$ python3 -q
>>> import numpy as np
>>> from numpy import linalg as LA
>>> np.set_printoptions(suppress=True, linewidth=200)
>>> E = np.loadtxt("sample6.csv", delimiter=",")
>>> print(E)
[[ 494.  137.   54.  100.   -5. -160.   31.  -51.   68.  -15. -115.]
 [ 137.  441.  -45.    0.  176. -183.   91. -105.   63.   56.  -39.]
 [  54.  -45.  207.   37.  -57.   91.  -20.  150.  -75.  101. -162.]
 [ 100.    0.   37.  299.  -90.  -94.  181.  186.  -18.   43.   78.]
 [  -5.  176.  -57.  -90.  289.  -72.  -42.  -75.  105.   30.   23.]
 [-160. -183.   91.  -94.  -72.  444.  -69.   76.    4.  296. -103.]
 [  31.   91.  -20.  181.  -42.  -69.  278.   77.   29.  -26.  104.]
 [ -51. -105.  150.  186.  -75.   76.   77.  261.  -26.  133.  -48.]
 [  68.   63.  -75.  -18.  105.    4.   29.  -26.  325.   91.  -49.]
 [ -15.   56.  101.   43.   30.  296.  -26.  133.   91.  442. -197.]
 [-115.  -39. -162.   78.   23. -103.  104.  -48.  -49. -197.  382.]]
>>> Uu, s, Vt = LA.svd(E)
>>> print(np.argmax(s[:-1] / (s[1:] + 1e-6)) + 1)
10
>>> print(s.round(3))
[1015.826  788.873  695.339  495.234  316.78   220.465  172.11   111.149   43.048    3.12     0.055]
>>> Y = Uu[:, :10] @ np.diag(s[:10]) @ Vt[:10]
>>> print(round(LA.norm(E - Y, 2), 3), round(float(s[10]), 3))
0.055 0.055
>>> print(round(float(LA.norm(E - Y) / LA.norm(E)), 3))
0.0
>>> print(LA.matrix_rank(E, rtol=0.05))
8
>>> print(LA.matrix_rank(Y))
10
>>> evals, V = LA.eigh(E)
>>> x0 = np.array([1, 1, 2, 2, -1, 0, -2, -3, -2, 2, -3])
>>> print(x0 @ E @ x0)
13771.0
>>> print(np.round(x0 @ E @ x0 / (x0 @ x0), 3), round(evals[0], 3), round(float(evals[-1]), 3))
335.878 0.055 1015.826
>>> print(np.round(LA.eigvalsh(E[1:, 1:]), 3))
[  1.396  18.352  43.267 117.565 197.016 260.938 388.495 624.234 722.877 993.86 ]
>>> print(np.round(V * np.abs(evals) @ V.T, 3) + 0)
[[ 494.  137.   54.  100.   -5. -160.   31.  -51.   68.  -15. -115.]
 [ 137.  441.  -45.    0.  176. -183.   91. -105.   63.   56.  -39.]
 [  54.  -45.  207.   37.  -57.   91.  -20.  150.  -75.  101. -162.]
 [ 100.    0.   37.  299.  -90.  -94.  181.  186.  -18.   43.   78.]
 [  -5.  176.  -57.  -90.  289.  -72.  -42.  -75.  105.   30.   23.]
 [-160. -183.   91.  -94.  -72.  444.  -69.   76.    4.  296. -103.]
 [  31.   91.  -20.  181.  -42.  -69.  278.   77.   29.  -26.  104.]
 [ -51. -105.  150.  186.  -75.   76.   77.  261.  -26.  133.  -48.]
 [  68.   63.  -75.  -18.  105.    4.   29.  -26.  325.   91.  -49.]
 [ -15.   56.  101.   43.   30.  296.  -26.  133.   91.  442. -197.]
 [-115.  -39. -162.   78.   23. -103.  104.  -48.  -49. -197.  382.]]
>>> print(np.trace(E))
3862.0
>>> print(round(float(np.abs(LA.eigvals(E)).max()), 3))
1015.826
>>> feats = np.load("data.npy")
>>> print(feats.round(3))
[[ 0.13  -0.09   0.11   0.13  -0.03  -0.05   0.169 -0.09  -0.189]
 [-0.09   0.062 -0.076 -0.09   0.021  0.034 -0.117  0.062  0.131]
 [ 0.11  -0.076  0.093  0.11  -0.025 -0.042  0.143 -0.076 -0.16 ]
 [ 0.13  -0.09   0.11   0.13  -0.03  -0.05   0.169 -0.09  -0.189]
 [-0.03   0.021 -0.025 -0.03   0.007  0.011 -0.039  0.021  0.044]
 [-0.05   0.034 -0.042 -0.05   0.011  0.019 -0.065  0.034  0.073]
 [ 0.169 -0.117  0.143  0.169 -0.039 -0.065  0.221 -0.117 -0.248]
 [-0.09   0.062 -0.076 -0.09   0.021  0.034 -0.117  0.062  0.131]
 [-0.189  0.131 -0.16  -0.189  0.044  0.073 -0.248  0.131  0.277]]
>>> print(round(np.trace(LA.pinv(feats) @ feats), 3))
1.0
>>> print(np.round(feats @ LA.pinv(feats) @ feats, 3))
[[ 0.13  -0.09   0.11   0.13  -0.03  -0.05   0.169 -0.09  -0.189]
 [-0.09   0.062 -0.076 -0.09   0.021  0.034 -0.117  0.062  0.131]
 [ 0.11  -0.076  0.093  0.11  -0.025 -0.042  0.143 -0.076 -0.16 ]
 [ 0.13  -0.09   0.11   0.13  -0.03  -0.05   0.169 -0.09  -0.189]
 [-0.03   0.021 -0.025 -0.03   0.007  0.011 -0.039  0.021  0.044]
 [-0.05   0.034 -0.042 -0.05   0.011  0.019 -0.065  0.034  0.073]
 [ 0.169 -0.117  0.143  0.169 -0.039 -0.065  0.221 -0.117 -0.248]
 [-0.09   0.062 -0.076 -0.09   0.021  0.034 -0.117  0.062  0.131]
 [-0.189  0.131 -0.16  -0.189  0.044  0.073 -0.248  0.131  0.277]]
